$ ipython --no-banner

In [1]: import numpy as np

In [2]: np.set_printoptions(precision=2, suppress=True, linewidth=120, floatmode="fixed")

In [3]: tidy = lambda a: np.round(a, 2) + 0

In [4]: E = np.array([[-0.5, 1.0, -0.5, -0.1],
   ...:     [-1.4, -0.5, -1.3, -0.9],
   ...:     [0.1, 1.2, -1.3, -0.6]])

In [5]: E[:, 2] *= 10

In [6]: E
Out[6]: 
array([[ -0.50,   1.00,  -5.00,  -0.10],
       [ -1.40,  -0.50, -13.00,  -0.90],
       [  0.10,   1.20, -13.00,  -0.60]])

In [7]: M2 = E / np.linalg.norm(E, axis=1)
Traceback (most recent call last):
  Cell In[7], line 1
    M2 = E / np.linalg.norm(E, axis=1)
ValueError: operands could not be broadcast together with shapes (3,4) (3,) 


In [8]: M2 = E / np.linalg.norm(E, axis=1, keepdims=True)

In [9]: C2 = M2 @ M2.T

In [10]: tidy(np.linalg.norm(M2, axis=1))
Out[10]: array([1.00, 1.00, 1.00])

In [11]: tidy(C2[2])
Out[11]: array([0.99, 0.98, 1.00])

In [12]: W0 = np.load("arr.npy")

In [13]: W0
Out[13]: 
array([[  3,  14,   1, -12],
       [ 20,  19,  19, -10],
       [ 38,   8,  30,  18],
       [ 22,  -1,  17,  17]])

In [14]: # rank 3

In [15]: rng = np.random.default_rng(83701)

In [16]: idx = rng.permutation(4)

In [17]: idx
Out[17]: array([1, 2, 3, 0])

In [18]: M2 = W0[idx][:, idx]

In [19]: np.allclose(M2, W0)
Out[19]: False

In [20]: tidy(np.sort(np.abs(np.linalg.eigvals(M2))))
Out[20]: array([ 0.00,  0.55, 22.82, 45.63])
